$ python3 -q
>>> import numpy as np
>>> import numpy.linalg as la
>>> np.set_printoptions(precision=3, suppress=True, linewidth=100)
>>> rnd = lambda a: np.round(a, 3) + 0
>>> F = np.arange(35).reshape(5, 7) + 3
>>> print(F)
[[ 3  4  5  6  7  8  9]
 [10 11 12 13 14 15 16]
 [17 18 19 20 21 22 23]
 [24 25 26 27 28 29 30]
 [31 32 33 34 35 36 37]]
>>> rng = np.random.default_rng(454)
>>> M2 = F + rng.integers(-2, 3, (5, 2)) @ rng.integers(-2, 3, (2, 7))
>>> print(M2)
[[ 9  6  5  3 13 12 14]
 [ 6  7 16 15 10 11 14]
 [19 18 20 19 23 23 25]
 [32 29 24 23 36 35 36]
 [35 32 35 32 39 38 41]]
>>> print(np.abs(M2 - F).sum(axis=1))
[26 24  9 38 18]
>>> print(rnd(la.svd(M2 - F, compute_uv=False)))
[22.147  5.875  0.     0.     0.   ]
>>> print(la.matrix_rank(M2 - F, tol=1e-8))
2
>>> left, sv, Vt = la.svd(M2)
>>> V = Vt[:(sv > 1e-8).sum()]
>>> x0 = M2[1] + 4 * M2[3] + rng.integers(2) * np.eye(7)[5]
>>> print(x0)
[134. 123. 112. 107. 154. 152. 158.]
>>> print(np.allclose(V.T @ V @ x0, x0))
False
>>> print(rnd(la.norm(x0 - V.T @ V @ x0)))
0.776
>>> print(rnd(la.norm(F, axis=1)))
[16.733 34.799 53.179 71.631 90.111]
>>> print(la.norm(F, axis=1).argmax())
4
>>> rk = la.matrix_rank(F)
>>> print(rk)
2
>>> N = la.svd(F)[2][rk:].T
>>> print([int(la.matrix_rank(F[:, :j + 1])) for j in range(7)])
[1, 2, 2, 2, 2, 2, 2]
>>> print([int(la.matrix_rank(F[:i])) for i in range(1, len(F) + 1)])
[1, 2, 2, 2, 2]
>>> print(la.matrix_rank(F.T @ F), la.matrix_rank(F @ F.T))
2 2
>>> print([int(la.matrix_rank(np.delete(F, i, axis=0))) for i in range(5)])
[2, 2, 2, 2, 2]
>>> print(np.allclose(F @ N, 0))
True
>>> data = np.load("out13.npy")
>>> print(data)
[[2 6 6]
 [2 6 6]
 [3 9 9]
 [0 0 0]
 [3 9 9]
 [3 9 9]
 [0 0 0]]
>>> M2 = data + rng.integers(-2, 3, (7, 1)) @ rng.integers(-2, 3, (1, 3))
>>> print(M2)
[[ 2  6  6]
 [ 4  2 10]
 [ 5  5 13]
 [-1  2 -2]
 [ 5  5 13]
 [ 4  7 11]
 [-2  4 -4]]
>>> print(M2 - data)
[[ 0  0  0]
 [ 2 -4  4]
 [ 2 -4  4]
 [-1  2 -2]
 [ 2 -4  4]
 [ 1 -2  2]
 [-2  4 -4]]
>>> print(la.matrix_rank(M2 - data, tol=1e-8))
1
>>> print(rnd(la.svd(M2 - data, compute_uv=False)))
[12.728  0.     0.   ]
>>> print(np.abs(M2 - data).sum(axis=1))
[ 0 10 10  5 10  5 10]
>>> left, sv, Vt = la.svd(F, full_matrices=False)
>>> print(np.allclose(left * sv @ Vt, F))
True
>>> print(rnd(np.sqrt((sv ** 2).sum())), rnd(la.norm(F)))
132.552 132.552
>>> print(left.shape, sv.shape, Vt.shape)
(5, 5) (5,) (5, 7)
>>> print(rnd(sv))
[132.449   5.232   0.      0.      0.   ]
>>> print(rnd(sv / sv[0]))
[1.   0.04 0.   0.   0.  ]
>>> def softmax(z):
...     e = np.exp(z - z.max(axis=-1, keepdims=True))
...     return e / e.sum(axis=-1, keepdims=True)
... 
>>> print(softmax(data).sum(axis=1))
[1. 1. 1. 1. 1. 1. 1.]
>>> print(rnd(softmax(data[6] + -3)))
[0.333 0.333 0.333]
>>> print(rnd(softmax(10 * data[6])))
[0.333 0.333 0.333]
>>> scores = data @ data.T / np.sqrt(3)
>>> print(rnd(softmax(scores)[6] @ data))
[1.857 5.571 5.571]
>>> print(rnd(softmax(scores + np.triu(np.full(scores.shape, -np.inf), 1))))
[[1.    0.    0.    0.    0.    0.    0.   ]
 [0.5   0.5   0.    0.    0.    0.    0.   ]
 [0.    0.    1.    0.    0.    0.    0.   ]
 [0.25  0.25  0.25  0.25  0.    0.    0.   ]
 [0.    0.    0.5   0.    0.5   0.    0.   ]
 [0.    0.    0.333 0.    0.333 0.333 0.   ]
 [0.143 0.143 0.143 0.143 0.143 0.143 0.143]]
